>>> import numpy as np
>>> import numpy.linalg as la
>>> np.set_printoptions(precision=2, suppress=True, linewidth=140, sign=" ")
>>> tidy = lambda a: np.round(a, 2) + 0
>>> mat = np.load("arr.npy")
>>> print(mat)
[[ 3.  1.  1.  1.  1.  1.  1.  1.]
 [ 1.  3.  1.  1.  1.  1.  1.  1.]
 [ 1.  1.  3.  1.  1.  1.  1.  1.]
 [ 1.  1.  1.  3.  1.  1.  1.  1.]
 [ 1.  1.  1.  1.  3.  1.  1.  1.]
 [ 1.  1.  1.  1.  1.  3.  1.  1.]
 [ 1.  1.  1.  1.  1.  1.  3.  1.]
 [ 1.  1.  1.  1.  1.  1.  1.  3.]]
>>> Y = np.array([[1, 2],
...     [2, 2],
...     [-2, -3],
...     [-3, 1],
...     [-1, -1],
...     [0, -2],
...     [2, 3],
...     [-2, 0]])
>>> print(np.vstack([mat, Y.T]).shape)
(10, 8)
>>> print(np.einsum("ik,kj->ji", mat, Y))
[[-1.  1. -7. -9. -5. -3.  1. -7.]
 [ 6.  6. -4.  4.  0. -2.  8.  2.]]
>>> print(Y.T @ mat.T)
[[-1.  1. -7. -9. -5. -3.  1. -7.]
 [ 6.  6. -4.  4.  0. -2.  8.  2.]]
>>> print(la.matrix_rank(mat @ Y))
2
>>> print(la.matrix_rank(np.vstack([mat, Y.T])))
8
>>> print(np.einsum("ik,kj->ij", mat, Y))
[[-1.  6.]
 [ 1.  6.]
 [-7. -4.]
 [-9.  4.]
 [-5.  0.]
 [-3. -2.]
 [ 1.  8.]
 [-7.  2.]]
>>> O, Rm = la.qr(mat)
>>> print(tidy(np.abs(np.diag(Rm))))
[ 4.    2.65  2.39  2.28  2.22  2.18  2.15  2.13]
>>> print(O.shape, Rm.shape)
(8, 8) (8, 8)
>>> print(np.trace(O @ O.T))
8.0
>>> print(tidy(Rm))
[[-4.   -3.   -3.   -3.   -3.   -3.   -3.   -3.  ]
 [ 0.   -2.65 -1.13 -1.13 -1.13 -1.13 -1.13 -1.13]
 [ 0.    0.   -2.39 -0.72 -0.72 -0.72 -0.72 -0.72]
 [ 0.    0.    0.   -2.28 -0.53 -0.53 -0.53 -0.53]
 [ 0.    0.    0.    0.   -2.22 -0.42 -0.42 -0.42]
 [ 0.    0.    0.    0.    0.   -2.18 -0.34 -0.34]
 [ 0.    0.    0.    0.    0.    0.   -2.15 -0.29]
 [ 0.    0.    0.    0.    0.    0.    0.    2.13]]
>>> print(tidy(O @ Rm))
[[ 3.  1.  1.  1.  1.  1.  1.  1.]
 [ 1.  3.  1.  1.  1.  1.  1.  1.]
 [ 1.  1.  3.  1.  1.  1.  1.  1.]
 [ 1.  1.  1.  3.  1.  1.  1.  1.]
 [ 1.  1.  1.  1.  3.  1.  1.  1.]
 [ 1.  1.  1.  1.  1.  3.  1.  1.]
 [ 1.  1.  1.  1.  1.  1.  3.  1.]
 [ 1.  1.  1.  1.  1.  1.  1.  3.]]
>>> print(np.allclose(Rm.T @ Rm, mat.T @ mat))
True
>>> print(tidy(O.T @ O))
[[ 1.  0.  0.  0.  0.  0.  0.  0.]
 [ 0.  1.  0.  0.  0.  0.  0.  0.]
 [ 0.  0.  1.  0.  0.  0.  0.  0.]
 [ 0.  0.  0.  1.  0.  0.  0.  0.]
 [ 0.  0.  0.  0.  1.  0.  0.  0.]
 [ 0.  0.  0.  0.  0.  1.  0.  0.]
 [ 0.  0.  0.  0.  0.  0.  1.  0.]
 [ 0.  0.  0.  0.  0.  0.  0.  1.]]
>>> print([int(la.matrix_rank(la.matrix_power(Rm, p))) for p in range(1, 9)])
[8, 8, 8, 8, 8, 8, 8, 8]
>>> print(tidy(np.prod(np.diag(Rm))), tidy(la.det(Rm)))
-1280.0 -1280.0
>>> print(tidy(np.sort(la.eigvals(Rm))))
[-4.   -2.65 -2.39 -2.28 -2.22 -2.18 -2.15  2.13]
>>> L = la.cholesky(mat)
>>> print(tidy(L @ L.T))
[[ 3.  1.  1.  1.  1.  1.  1.  1.]
 [ 1.  3.  1.  1.  1.  1.  1.  1.]
 [ 1.  1.  3.  1.  1.  1.  1.  1.]
 [ 1.  1.  1.  3.  1.  1.  1.  1.]
 [ 1.  1.  1.  1.  3.  1.  1.  1.]
 [ 1.  1.  1.  1.  1.  3.  1.  1.]
 [ 1.  1.  1.  1.  1.  1.  3.  1.]
 [ 1.  1.  1.  1.  1.  1.  1.  3.]]
>>> print(la.eigvalsh(mat).min() > 0)
True
>>> print(tidy(np.diag(L) ** 2))
[ 3.    2.67  2.5   2.4   2.33  2.29  2.25  2.22]
>>> print(tidy(np.prod(np.diag(L)) ** 2), tidy(la.det(mat)))
1280.0 1280.0
>>> print(np.sort(np.abs(np.fft.fft(mat[0]))), tidy(np.sort(la.svd(mat, compute_uv=False))))
[  2.   2.   2.   2.   2.   2.   2.  10.] [  2.   2.   2.   2.   2.   2.   2.  10.]
>>> print(np.fft.fft(mat[0]))
[ 10.+0.j   2.+0.j   2.+0.j   2.+0.j   2.+0.j   2.+0.j   2.+0.j   2.+0.j]
>>> print(mat @ (-1.0) ** np.arange(8))
[ 2. -2.  2. -2.  2. -2.  2. -2.]
>>> print((mat @ mat)[0])
[ 16.  12.  12.  12.  12.  12.  12.  12.]
>>> J = np.loadtxt("x.csv", delimiter=",")
>>> print(tidy(J))
[[-0.05 -0.66  0.07  0.39 -0.52  0.17 -0.32 -0.01]
 [ 0.13  0.07 -0.21 -0.26 -0.24  0.81  0.32 -0.24]
 [-0.52 -0.36 -0.39 -0.55 -0.14 -0.2   0.17  0.23]
 [ 0.44  0.05 -0.21 -0.5  -0.11 -0.06 -0.69 -0.07]
 [ 0.03  0.28 -0.05  0.02 -0.64 -0.46  0.23 -0.49]
 [ 0.18 -0.09  0.77 -0.42 -0.25 -0.02  0.19  0.3 ]
 [ 0.63 -0.13 -0.39  0.17 -0.11 -0.17  0.37  0.48]
 [-0.29  0.57 -0.07  0.15 -0.4   0.17 -0.24  0.56]]
>>> print(tidy(J[:, 3] @ J[:, 2]))
0.0
>>> print(tidy(J @ J.T))
[[ 1.  0.  0.  0.  0.  0.  0.  0.]
 [ 0.  1.  0.  0.  0.  0.  0.  0.]
 [ 0.  0.  1.  0.  0.  0.  0.  0.]
 [ 0.  0.  0.  1.  0.  0.  0.  0.]
 [ 0.  0.  0.  0.  1.  0.  0.  0.]
 [ 0.  0.  0.  0.  0.  1.  0.  0.]
 [ 0.  0.  0.  0.  0.  0.  1.  0.]
 [ 0.  0.  0.  0.  0.  0.  0.  1.]]
>>> print(tidy(la.norm(J, axis=0)))
[ 1.  1.  1.  1.  1.  1.  1.  1.]
>>> print(tidy(J.T @ J))
[[ 1.  0.  0.  0.  0.  0.  0.  0.]
 [ 0.  1.  0.  0.  0.  0.  0.  0.]
 [ 0.  0.  1.  0.  0.  0.  0.  0.]
 [ 0.  0.  0.  1.  0.  0.  0.  0.]
 [ 0.  0.  0.  0.  1.  0.  0.  0.]
 [ 0.  0.  0.  0.  0.  1.  0.  0.]
 [ 0.  0.  0.  0.  0.  0.  1.  0.]
 [ 0.  0.  0.  0.  0.  0.  0.  1.]]
>>> data = np.array([[3, 2, 3, 0, 3],
...     [0, 1, 0, 3, 3],
...     [1, 1, 2, 0, 2],
...     [1, 0, 0, 0, 3],
...     [3, 3, 3, 1, 3],
...     [3, 2, 0, 3, 3],
...     [2, 0, 0, 2, 1],
...     [3, 2, 0, 0, 2],
...     [2, 2, 1, 3, 2]])
>>> data[-1] = data[0] + 2 * data[1]
>>> print(data)
[[ 3  2  3  0  3]
 [ 0  1  0  3  3]
 [ 1  1  2  0  2]
 [ 1  0  0  0  3]
 [ 3  3  3  1  3]
 [ 3  2  0  3  3]
 [ 2  0  0  2  1]
 [ 3  2  0  0  2]
 [ 3  4  3  6  9]]
>>> x0 = np.array([0, 1, 2, 2, 0])
>>> rhs = data @ x0
>>> print(rhs)
[  8   7   5   0  11   8   4   2  22]
>>> print(tidy(la.pinv(data) @ data))
[[ 1.  0.  0.  0.  0.]
 [ 0.  1.  0.  0.  0.]
 [ 0.  0.  1.  0.  0.]
 [ 0.  0.  0.  1.  0.]
 [ 0.  0.  0.  0.  1.]]
>>> print(tidy(la.lstsq(data, rhs)[0]))
[ 0.  1.  2.  2.  0.]
>>> rng = np.random.default_rng(6883)
>>> rhs = rhs + 0.3 * rng.normal(size=9)
>>> print(tidy(rhs))
[  7.76   6.38   4.91   0.43  11.11   8.13   4.3    2.18  22.38]
>>> coef, *_ = la.lstsq(data, rhs)
>>> print(coef.round())
[ 0.  1.  2.  2.  0.]
>>> print(tidy(la.norm(rhs - data @ coef)))
0.79
>>> Y = data[0, 0] * data[1:] - np.outer(data[1:, 0], data[0])
>>> print(Y)
[[ 0  3  0  9  9]
 [ 0  1  3  0  3]
 [ 0 -2 -3  0  6]
 [ 0  3  0  3  0]
 [ 0  0 -9  9  0]
 [ 0 -4 -6  6 -3]
 [ 0  0 -9  0 -3]
 [ 0  6  0 18 18]]
>>> print(tidy(data[:, 0] / data[0, 0]))
[ 1.    0.    0.33  0.33  1.    1.    0.67  1.    1.  ]
>>> print(la.matrix_rank(Y), la.matrix_rank(data))
4 5
>>> print(np.abs(np.diag(la.qr(Y)[1])) > 1e-9)
[False  True  True  True  True]
>>> print(tidy(np.trace(la.pinv(Y) @ Y)))
4.0
>>> print(tidy(Y @ la.pinv(Y) @ Y))
[[ 0.  3.  0.  9.  9.]
 [ 0.  1.  3.  0.  3.]
 [ 0. -2. -3.  0.  6.]
 [ 0.  3.  0.  3.  0.]
 [ 0.  0. -9.  9.  0.]
 [ 0. -4. -6.  6. -3.]
 [ 0.  0. -9.  0. -3.]
 [ 0.  6.  0. 18. 18.]]
>>> print(la.lstsq(Y[:-1].T, Y[-1])[2])
4
>>> x0 = np.array([0, 1, 2, 1, 1])
>>> print(data * x0)
[[ 0  2  6  0  3]
 [ 0  1  0  3  3]
 [ 0  1  4  0  2]
 [ 0  0  0  0  3]
 [ 0  3  6  1  3]
 [ 0  2  0  3  3]
 [ 0  0  0  2  1]
 [ 0  2  0  0  2]
 [ 0  4  6  6  9]]
>>> print(la.norm(data @ x0) <= la.norm(data, 2) * la.norm(x0) + 1e-9)
True
>>> print(np.sign((data @ x0).round(6)))
[ 1  1  1  1  1  1  1  1  1]
>>> print((data * x0).sum(axis=1))
[ 11   7   7   3  13   8   3   4  25]
>>> print(data @ np.ones(5))
[ 11.   7.   6.   4.  13.  11.   5.   7.  25.]
>>> print(data @ x0)
[ 11   7   7   3  13   8   3   4  25]
